$ ipython --no-banner

In [1]: import numpy as np

In [2]: np.set_printoptions(precision=3, suppress=True, linewidth=100, sign=" ")

In [3]: m1 = np.array([[0.1, 1.8, 0.75, -1.3, 1.25],
   ...:     [0.95, 2.15, 0.34, -2.0, 1.41],
   ...:     [-0.48, -0.84, -0.06, 0.84, -0.54]])

In [4]: x = np.array([3, 2, 1, 0, 3])

In [5]: m1 @ np.ones(5)
Out[5]: array([ 2.6 ,  2.85, -1.08])

In [6]: (m1 * x).sum(axis=1)
Out[6]: array([ 8.4 , 11.72, -4.8 ])

In [7]: m1 @ x
Out[7]: array([ 8.4 , 11.72, -4.8 ])

In [8]: (m1 @ x).argmax()
Out[8]: np.int64(1)

In [9]: r = np.linalg.matrix_rank(m1)

In [10]: r
Out[10]: np.int64(2)

In [11]: N = np.linalg.svd(m1)[2][r:].T

In [12]: np.round(m1 @ N, 3) + 0
Out[12]: 
array([[ 0.,  0.,  0.],
       [ 0.,  0.,  0.],
       [ 0.,  0.,  0.]])

In [13]: np.linalg.matrix_rank(m1.T @ m1), np.linalg.matrix_rank(m1 @ m1.T)
Out[13]: (np.int64(2), np.int64(2))

In [14]: [int(np.linalg.matrix_rank(m1[:i])) for i in range(1, len(m1) + 1)]
Out[14]: [1, 2, 2]

In [15]: round(np.trace(np.linalg.pinv(m1) @ m1), 3)
Out[15]: np.float64(2.0)

In [16]: np.abs(np.diag(np.linalg.qr(m1)[1])) > 1e-9
Out[16]: array([ True,  True, False])

In [17]: np.unique(m1.round(6), axis=0).shape
Out[17]: (3, 5)

In [18]: np.linalg.lstsq(m1[:-1].T, m1[-1])[2]
Out[18]: np.int32(2)

In [19]: J, _ = np.linalg.qr(np.array([[0.3, -0.4, -1.5, -1.9, 1.3, -0.7],
    ...:     [0.4, 0.8, -0.1, 0.3, 0.8, -0.4],
    ...:     [-1.9, 1.2, 0.4, -1.4, -1.3, -1.9],
    ...:     [1.7, -0.5, -1.2, -0.7, 1.1, -1.1],
    ...:     [-1.4, -0.6, -0.4, -0.8, -1.3, 1.4],
    ...:     [-1.3, 1.2, 0.8, 2.5, -1.0, 1.5]]))

In [20]: J
Out[20]: 
array([[-0.093,  0.17 , -0.778, -0.079, -0.533,  0.259],
       [-0.124, -0.542, -0.26 , -0.033, -0.144, -0.775],
       [ 0.589, -0.307, -0.343,  0.575,  0.292,  0.157],
       [-0.527, -0.056, -0.394, -0.129,  0.729,  0.125],
       [ 0.434,  0.629, -0.232, -0.256,  0.272, -0.471],
       [ 0.403, -0.429, -0.023, -0.761,  0.067,  0.262]])

In [21]: J.sum(axis=1)
Out[21]: array([-1.054, -1.878,  0.962, -0.251,  0.376, -0.48 ])

In [22]: round(float(np.linalg.norm(J)), 3)
Out[22]: 2.449

In [23]: round(float(np.abs(J).max()), 3)
Out[23]: 0.778

In [24]: np.unravel_index(np.abs(J).argmax(), J.shape)
Out[24]: (np.int64(0), np.int64(2))

In [25]: np.linalg.svd(J, compute_uv=False)
Out[25]: array([ 1.,  1.,  1.,  1.,  1.,  1.])

In [26]: np.linalg.matrix_rank(J)
Out[26]: np.int64(6)

In [27]: x = np.array([1, -2, -3, 0, 5, -4])

In [28]: target = J @ x

In [29]: target
Out[29]: array([-1.801,  4.121,  3.062,  3.911,  3.119,  0.613])

In [30]: np.round(np.linalg.solve(J.T, J[1]), 3) + 0
Out[30]: array([ 0.,  1.,  0.,  0.,  0.,  0.])

In [31]: np.round(np.linalg.solve(J, target + J[:, 1]), 3) + 0
Out[31]: array([ 1., -1., -3.,  0.,  5., -4.])

In [32]: np.round(np.linalg.solve(J, -3 * target), 3) + 0
Out[32]: array([ -3.,   6.,   9.,   0., -15.,  12.])

In [33]: rng = np.random.default_rng(278)

In [34]: idx = rng.permutation(6)

In [35]: idx
Out[35]: array([ 1,  3,  4,  0,  2,  5])

In [36]: other = J[idx][:, idx]

In [37]: np.allclose(other, J)
Out[37]: False

In [38]: np.round(np.trace(other), 3)
Out[38]: np.float64(-0.573)

In [39]: round(np.linalg.det(other), 3), np.round(np.linalg.det(J[idx]), 3)
Out[39]: (np.float64(-1.0), np.float64(1.0))

In [40]: np.sort(np.abs(np.linalg.eigvals(other)))
Out[40]: array([ 1.,  1.,  1.,  1.,  1.,  1.])

In [41]: M = np.arange(30).reshape(5, 6) + -2

In [42]: M
Out[42]: 
array([[-2, -1,  0,  1,  2,  3],
       [ 4,  5,  6,  7,  8,  9],
       [10, 11, 12, 13, 14, 15],
       [16, 17, 18, 19, 20, 21],
       [22, 23, 24, 25, 26, 27]])

In [43]: f, v = M[3], M[0]

In [44]: f @ v
Out[44]: np.int64(73)

In [45]: p = (f @ v) / (f @ f) * f

In [46]: v - p
Out[46]: array([-2.564, -1.599, -0.634,  0.33 ,  1.295,  2.26 ])

In [47]: round(float(np.linalg.norm(f + v) ** 2 + np.linalg.norm(f - v) ** 2), 3)
Out[47]: 4180.0

In [48]: round((v - p) @ f, 3)
Out[48]: np.float64(0.0)

In [49]: data = np.load("dump.npy")

In [50]: data
Out[50]: 
array([[-3,  2, -3,  1],
       [-3,  4, -2,  1],
       [-1, -1, -1, -4],
       [ 0,  4,  1, -3],
       [ 5,  1,  4, -1]])

In [51]: W1 = np.array([[1, -1, -2, -1, 0, 2],
    ...:     [1, 0, -2, 1, -1, -2],
    ...:     [0, -1, -2, -2, 1, 1],
    ...:     [-2, 2, 0, 0, 2, -2]])

In [52]: coef = np.array([1, -2, -2, -3, 1, -2])

In [53]: act = np.maximum(data @ W1 + coef, 0)

In [54]: (act > 0).astype(int)
Out[54]: 
array([[ 0,  1,  1,  1,  0,  0],
       [ 0,  1,  0,  1,  0,  0],
       [ 1,  0,  1,  0,  0,  1],
       [ 1,  0,  0,  0,  0,  0],
       [ 1,  0,  0,  0,  1,  1]])

In [55]: Z = np.array([[2, 3], [-1, -2], [1, -3], [0, 1], [-3, 3], [-3, 2]])

In [56]: (act @ Z).round(6).argmax(axis=1)
Out[56]: array([ 0,  1,  1,  1,  1])

In [57]: other = np.c_[data[:, :3] @ np.array([[-1, -2, 1], [2, 1, 1], [-2, 1, 0]]), np.array([7, 5, 0, 5, 7])]

In [58]: other
Out[58]: 
array([[ 13,   5,  -1,   7],
       [ 15,   8,   1,   5],
       [  1,   0,  -2,   0],
       [  6,   5,   4,   5],
       [-11,  -5,   6,   7]])

In [59]: np.round(np.linalg.lstsq(data, other[:, 0])[0], 3) + 0
Out[59]: array([-1.,  2., -2.,  0.])

In [60]: np.linalg.norm(np.linalg.qr(data)[0].T @ other, axis=0) ** 2 / ((other ** 2).sum(axis=0) + 1e-12)
Out[60]: array([ 1.,  1.,  1.,  1.])

In [61]: np.round(np.linalg.norm(other - data @ np.linalg.lstsq(data, other)[0], axis=0), 3) + 0
Out[61]: array([ 0.   ,  0.   ,  0.   ,  0.068])
